$ python -q
>>> import numpy as np
>>> np.set_printoptions(precision=3, suppress=True, linewidth=160, sign=" ")
>>> feats = np.load("block7.npy")
>>> feats
array([[ 2,  0,  0,  0],
       [ 6,  4,  0,  0],
       [ 2,  0,  0,  0],
       [ 3,  0,  0,  0],
       [ 1,  0,  0,  0],
       [ 1,  0,  0,  0],
       [ 1,  0,  0,  0],
       [ 0,  0,  0,  0],
       [ 4,  0,  0,  0],
       [ 6,  4,  0,  0],
       [ 2,  0,  0,  0],
       [ 1,  0,  0,  0],
       [ 6,  4,  0,  0],
       [ 0,  0,  0,  0],
       [ 4,  0,  0,  0],
       [ 1,  0,  0,  0],
       [ 4,  0,  0,  0]])
>>> left, s, Vt = np.linalg.svd(feats)
>>> s
array([ 14.607,   4.08 ,   0.   ,   0.   ])
>>> np.argmax(s[:-1] / (s[1:] + 1e-6)) + 1
np.int64(2)
>>> out = left[:, :2] @ np.diag(s[:2]) @ Vt[:2]
>>> np.linalg.matrix_rank(feats, rtol=0.05)
np.int64(2)
>>> np.linalg.matrix_rank(out)
np.int64(2)
>>> round(float(np.linalg.norm(feats - out, 2)), 3), s[2]
(0.0, np.float64(0.0))
>>> np.round(np.linalg.norm(feats - out) / np.linalg.norm(feats), 3)
np.float64(0.0)
>>> out.round(3) + 0
array([[ 2.,  0.,  0.,  0.],
       [ 6.,  4.,  0.,  0.],
       [ 2.,  0.,  0.,  0.],
       [ 3.,  0.,  0.,  0.],
       [ 1.,  0.,  0.,  0.],
       [ 1.,  0.,  0.,  0.],
       [ 1.,  0.,  0.,  0.],
       [ 0.,  0.,  0.,  0.],
       [ 4.,  0.,  0.,  0.],
       [ 6.,  4.,  0.,  0.],
       [ 2.,  0.,  0.,  0.],
       [ 1.,  0.,  0.,  0.],
       [ 6.,  4.,  0.,  0.],
       [ 0.,  0.,  0.,  0.],
       [ 4.,  0.,  0.,  0.],
       [ 1.,  0.,  0.,  0.],
       [ 4.,  0.,  0.,  0.]])
>>> rk = np.linalg.matrix_rank(feats)
>>> rk
np.int64(2)
>>> null = np.linalg.svd(feats)[2][rk:].T
>>> [int(np.linalg.matrix_rank(np.delete(feats, i, axis=0))) for i in range(17)]
[2, 2, 2, 2, 2, 2, 2, 2, 2, 2, 2, 2, 2, 2, 2, 2, 2]
>>> [int(np.linalg.matrix_rank(feats[:i])) for i in range(1, len(feats) + 1)]
[1, 2, 2, 2, 2, 2, 2, 2, 2, 2, 2, 2, 2, 2, 2, 2, 2]
>>> [int(np.linalg.matrix_rank(feats[:, :j + 1])) for j in range(4)]
[1, 2, 2, 2]
>>> null @ null.T
array([[ 0.,  0.,  0.,  0.],
       [ 0.,  0.,  0.,  0.],
       [ 0.,  0.,  1.,  0.],
       [ 0.,  0.,  0.,  1.]])
>>> W1 = np.array([[-2, 0, 2, -2, -1, 0],
...     [-2, -3, 1, -1, 1, 1],
...     [2, 3, -2, 3, -2, 0],
...     [3, 3, 3, 3, 1, 2]])
>>> c = np.array([4, 5, -5, -5, 4, 2])
>>> H = np.maximum(feats @ W1 + c, 0)
>>> (H > 0).astype(int)
array([[ 0,  1,  0,  0,  1,  1],
       [ 0,  0,  1,  0,  1,  1],
       [ 0,  1,  0,  0,  1,  1],
       [ 0,  1,  1,  0,  1,  1],
       [ 1,  1,  0,  0,  1,  1],
       [ 1,  1,  0,  0,  1,  1],
       [ 1,  1,  0,  0,  1,  1],
       [ 1,  1,  0,  0,  1,  1],
       [ 0,  1,  1,  0,  0,  1],
       [ 0,  0,  1,  0,  1,  1],
       [ 0,  1,  0,  0,  1,  1],
       [ 1,  1,  0,  0,  1,  1],
       [ 0,  0,  1,  0,  1,  1],
       [ 1,  1,  0,  0,  1,  1],
       [ 0,  1,  1,  0,  0,  1],
       [ 1,  1,  0,  0,  1,  1],
       [ 0,  1,  1,  0,  0,  1]])
>>> np.linalg.matrix_rank(H)
np.int64(5)
>>> basis = np.array([[2, 2], [0, 1], [2, -2], [-3, 2], [-3, 1], [-1, -2]])
>>> W1 @ basis
array([[  9, -13],
       [ -3, -12],
       [ -3,  15],
       [ -2,   6]])
>>> rng = np.random.default_rng(10438)
>>> out = feats + rng.integers(-2, 3, (17, 2)) @ rng.integers(-2, 3, (2, 4))
>>> out
array([[ 6, -2, -5, -5],
       [12,  4, -6, -6],
       [ 3, -2, -2, -2],
       [ 0, -6,  0,  0],
       [-5,  0,  6,  6],
       [-4, -2,  4,  4],
       [-1, -8, -2, -2],
       [-5, -2,  4,  4],
       [ 5, -2, -2, -2],
       [ 4, -4, -2, -2],
       [ 8,  0, -6, -6],
       [ 1,  6,  3,  3],
       [ 8,  6, -1, -1],
       [ 0, -6, -3, -3],
       [ 2,  4,  4,  4],
       [ 0,  2,  2,  2],
       [ 3,  2,  2,  2]])
>>> np.linalg.matrix_rank(out - feats, tol=1e-8)
np.int64(2)
>>> np.abs(out - feats).sum(axis=1)
array([ 16,  18,   7,   9,  18,  15,  14,  15,   7,  14,  18,  12,   6,  12,  14,   7,   7])
>>> out - feats
array([[ 4, -2, -5, -5],
       [ 6,  0, -6, -6],
       [ 1, -2, -2, -2],
       [-3, -6,  0,  0],
       [-6,  0,  6,  6],
       [-5, -2,  4,  4],
       [-2, -8, -2, -2],
       [-5, -2,  4,  4],
       [ 1, -2, -2, -2],
       [-2, -8, -2, -2],
       [ 6,  0, -6, -6],
       [ 0,  6,  3,  3],
       [ 2,  2, -1, -1],
       [ 0, -6, -3, -3],
       [-2,  4,  4,  4],
       [-1,  2,  2,  2],
       [-1,  2,  2,  2]])
>>> W0 = np.load("run17.npy")
>>> W0
array([[ 0.49 , -3.669, -2.279, -0.052,  2.93 ,  1.162,  3.697,  4.582, -0.573],
       [ 2.245, -0.624, -1.506, -0.146,  1.188,  0.183, -0.645, -1.581,  1.896],
       [-0.371,  0.202,  2.441, -0.947,  2.823,  1.701,  3.396,  2.871, -1.262],
       [ 4.883,  0.376, -2.761, -0.827,  1.428,  0.962,  1.111, -0.193,  0.236],
       [-1.433,  1.057, -1.573,  0.092, -0.88 ,  0.273, -3.045, -1.09 ,  1.675],
       [-0.22 , -1.045, -0.732,  3.387,  0.194,  0.064,  1.817,  0.068,  1.321]])
>>> def softmax(z):
...     e = np.exp(z - z.max(axis=-1, keepdims=True))
...     return e / e.sum(axis=-1, keepdims=True)
... 
>>> np.round(softmax(10 * W0[3]), 3) + 0
array([ 1.,  0.,  0.,  0.,  0.,  0.,  0.,  0.,  0.])
>>> np.round(softmax(W0[3]), 3) + 0
array([ 0.905,  0.01 ,  0.   ,  0.003,  0.029,  0.018,  0.021,  0.006,  0.009])
>>> softmax(W0).sum(axis=1)
array([ 1.,  1.,  1.,  1.,  1.,  1.])
>>> S = W0 @ W0.T / np.sqrt(9)
>>> softmax(S)[3] @ W0
array([ 4.875,  0.371, -2.759, -0.825,  1.429,  0.961,  1.111, -0.19 ,  0.238])
>>> np.round(softmax(S), 3) + 0
array([[ 1.   ,  0.   ,  0.   ,  0.   ,  0.   ,  0.   ],
       [ 0.002,  0.392,  0.   ,  0.593,  0.009,  0.004],
       [ 0.047,  0.   ,  0.953,  0.   ,  0.   ,  0.   ],
       [ 0.001,  0.001,  0.   ,  0.998,  0.   ,  0.   ],
       [ 0.   ,  0.006,  0.   ,  0.   ,  0.993,  0.001],
       [ 0.114,  0.004,  0.002,  0.002,  0.001,  0.876]])
